In [1]: import numpy as np

In [2]: import numpy.linalg as la

In [3]: np.set_printoptions(precision=1, suppress=True, linewidth=120)

In [4]: m1 = np.loadtxt("dump.csv", delimiter=",")

In [5]: print(m1)
[[ 35.  -8. -42.   2. -10.  25.  21.  35.  13.  10. -30.]
 [ -8.  54.  11.  -9.  18.   0.  29.  -5.  26. -33.  20.]
 [-42.  11.  58. -20.  11. -19. -23. -43.  -8.  -9.  21.]
 [  2.  -9. -20.  42.  -1. -21. -11.   3. -24.  -1.  29.]
 [-10.  18.  11.  -1.  10. -14.  11.  -7.  12. -17.  20.]
 [ 25.   0. -19. -21. -14.  54.  -1.  18.  -3.  22. -56.]
 [ 21.  29. -23. -11.  11.  -1.  58.  29.  55. -27.   3.]
 [ 35.  -5. -43.   3.  -7.  18.  29.  37.  21.   4. -23.]
 [ 13.  26.  -8. -24.  12.  -3.  55.  21.  59. -26.   0.]
 [ 10. -33.  -9.  -1. -17.  22. -27.   4. -26.  31. -33.]
 [-30.  20.  21.  29.  20. -56.   3. -23.   0. -33.  70.]]

In [6]: x = np.array([0, 3, 3, 2, 3, 3, 0, 0, 3, 0, 3])

In [7]: print(la.norm(m1 @ x) <= la.norm(m1, 2) * la.norm(x) + 1e-9)
True

In [8]: print((m1 @ x).argmax())
1

In [9]: print(np.sign((m1 @ x).round(6)))
[-1.  1.  1. -1.  1. -1.  1. -1.  1. -1.  1.]

In [10]: print(m1 @ np.ones(11))
[ 51. 103. -63. -11.  33.   5. 144.  69. 125. -79.  21.]

In [11]: print(np.round(m1 @ la.pinv(m1) @ m1, 1) + 0)
[[ 35.  -8. -42.   2. -10.  25.  21.  35.  13.  10. -30.]
 [ -8.  54.  11.  -9.  18.   0.  29.  -5.  26. -33.  20.]
 [-42.  11.  58. -20.  11. -19. -23. -43.  -8.  -9.  21.]
 [  2.  -9. -20.  42.  -1. -21. -11.   3. -24.  -1.  29.]
 [-10.  18.  11.  -1.  10. -14.  11.  -7.  12. -17.  20.]
 [ 25.   0. -19. -21. -14.  54.  -1.  18.  -3.  22. -56.]
 [ 21.  29. -23. -11.  11.  -1.  58.  29.  55. -27.   3.]
 [ 35.  -5. -43.   3.  -7.  18.  29.  37.  21.   4. -23.]
 [ 13.  26.  -8. -24.  12.  -3.  55.  21.  59. -26.   0.]
 [ 10. -33.  -9.  -1. -17.  22. -27.   4. -26.  31. -33.]
 [-30.  20.  21.  29.  20. -56.   3. -23.   0. -33.  70.]]

In [12]: print(np.allclose(m1[:-1].T @ la.lstsq(m1[:-1].T, m1[-1])[0], m1[-1]))
True

In [13]: print(np.abs(np.diag(la.qr(m1)[1])) > 1e-9)
[ True  True  True  True False False False False False False False]

In [14]: print(np.round(np.trace(la.pinv(m1) @ m1), 1))
4.0

In [15]: w, evecs = la.eigh(m1)

In [16]: print(np.round(w.sum(), 1), np.trace(m1))
508.0 508.0

In [17]: print(np.round(la.eigvalsh(m1 @ m1), 1) + 0)
[    0.      0.      0.      0.      0.      0.      0.   1409.6  9433.1 29671.9 40431.4]

In [18]: print(la.eigvalsh(m1 + -2 * np.eye(11)))
[ -2.   -2.   -2.   -2.   -2.   -2.   -2.   35.5  95.1 170.3 199.1]

In [19]: print(np.round(la.svd(m1, compute_uv=False), 1) + 0)
[201.1 172.3  97.1  37.5   0.    0.    0.    0.    0.    0.    0. ]

In [20]: print((w > 1e-8).sum(), (w < -1e-8).sum())
4 0

In [21]: print(np.argsort(-la.norm(m1, axis=0).round(6), kind="stable")[:3])
[10  6  8]

In [22]: print([round(float(x), 1) for x in la.svd(m1, compute_uv=False)[:3]])
[201.1, 172.3, 97.1]

In [23]: print(la.cond(m1) > 100)
True

In [24]: rng = np.random.default_rng(77659)

In [25]: lab = rng.permutation(11)

In [26]: print(lab)
[ 2  4  5  1  9  0  6  7  8  3 10]

In [27]: M2 = m1[lab][:, lab]

In [28]: print(M2)
[[ 58.  11. -19.  11.  -9. -42. -23. -43.  -8. -20.  21.]
 [ 11.  10. -14.  18. -17. -10.  11.  -7.  12.  -1.  20.]
 [-19. -14.  54.   0.  22.  25.  -1.  18.  -3. -21. -56.]
 [ 11.  18.   0.  54. -33.  -8.  29.  -5.  26.  -9.  20.]
 [ -9. -17.  22. -33.  31.  10. -27.   4. -26.  -1. -33.]
 [-42. -10.  25.  -8.  10.  35.  21.  35.  13.   2. -30.]
 [-23.  11.  -1.  29. -27.  21.  58.  29.  55. -11.   3.]
 [-43.  -7.  18.  -5.   4.  35.  29.  37.  21.   3. -23.]
 [ -8.  12.  -3.  26. -26.  13.  55.  21.  59. -24.   0.]
 [-20.  -1. -21.  -9.  -1.   2. -11.   3. -24.  42.  29.]
 [ 21.  20. -56.  20. -33. -30.   3. -23.   0.  29.  70.]]

In [29]: print(np.diag(M2))
[58. 10. 54. 54. 31. 35. 58. 37. 59. 42. 70.]

In [30]: print(np.round(np.sort(np.abs(la.eigvals(M2))), 1) + 0)
[  0.    0.    0.    0.    0.    0.    0.   37.5  97.1 172.3 201.1]
